% python3 -q
>>> import numpy as np
>>> from numpy import linalg as LA
>>> np.set_printoptions(precision=2, suppress=True, linewidth=140, floatmode="fixed")
>>> data = np.load("x.npy")
>>> data
array([[  2,  -6,  -3,  -3,  -2,  -2,  -3],
       [ 12,   0,  22,  -2,   4,  28,  -2],
       [-14, -14,  -3, -23, -30, -10, -23],
       [  8,   2,  -2,   9,  13,   2,   9]])
>>> x0 = np.array([0, 0, 0, 2, 2, 2, 1])
>>> (data @ x0).argmax()
np.int64(1)
>>> data @ (2 * x0)
array([ -34,  116, -298,  114])
>>> data @ np.eye(7)[3]
array([ -3.00,  -2.00, -23.00,   9.00])
>>> np.round(data @ LA.pinv(data) @ data, 2) + 0
array([[  2.00,  -6.00,  -3.00,  -3.00,  -2.00,  -2.00,  -3.00],
       [ 12.00,   0.00,  22.00,  -2.00,   4.00,  28.00,  -2.00],
       [-14.00, -14.00,  -3.00, -23.00, -30.00, -10.00, -23.00],
       [  8.00,   2.00,  -2.00,   9.00,  13.00,   2.00,   9.00]])
>>> round(float(np.trace(LA.pinv(data) @ data)), 2)
3.0
>>> A2 = np.array([[3, -2], [-3, 3], [-1, -3], [-3, 2], [-2, 1], [3, -3], [-3, 1]])
>>> A2.T @ data.T
array([[  43,  102,  171,  -54],
       [ -18, -176,  -74,   30]])
>>> LA.matrix_rank(np.vstack([data, A2.T]))
np.int64(5)
>>> data @ A2
array([[  43,  -18],
       [ 102, -176],
       [ 171,  -74],
       [ -54,   30]])
>>> np.vstack([data, A2.T]).shape
(6, 7)
>>> np.einsum("ik,kj->ji", data, A2)
array([[  43,  102,  171,  -54],
       [ -18, -176,  -74,   30]])
>>> LA.matrix_rank(data @ A2)
np.int64(2)
>>> np.einsum("ik,kj->ij", data, A2)
array([[  43,  -18],
       [ 102, -176],
       [ 171,  -74],
       [ -54,   30]])
>>> np.einsum("ij->j", data)
array([  8, -18,  14, -19, -15,  18, -19])
>>> A2 = data / LA.norm(data, axis=1, keepdims=True)
>>> cov = A2 @ A2.T
>>> round(np.degrees(np.arccos(np.clip(cov[1, 3], -1, 1))), 2)
np.float64(80.67)
>>> LA.norm(A2, axis=1)
array([1.00, 1.00, 1.00, 1.00])
>>> np.argwhere(np.triu(np.abs(cov) > 0.95, 1))
array([[2, 3]])
>>> (cov - 2 * np.eye(4)).round(6).argmax(axis=1)
array([2, 3, 0, 1])
>>> (np.abs(cov) > 0.9).astype(int)
array([[1, 0, 0, 0],
       [0, 1, 0, 0],
       [0, 0, 1, 1],
       [0, 0, 1, 1]])
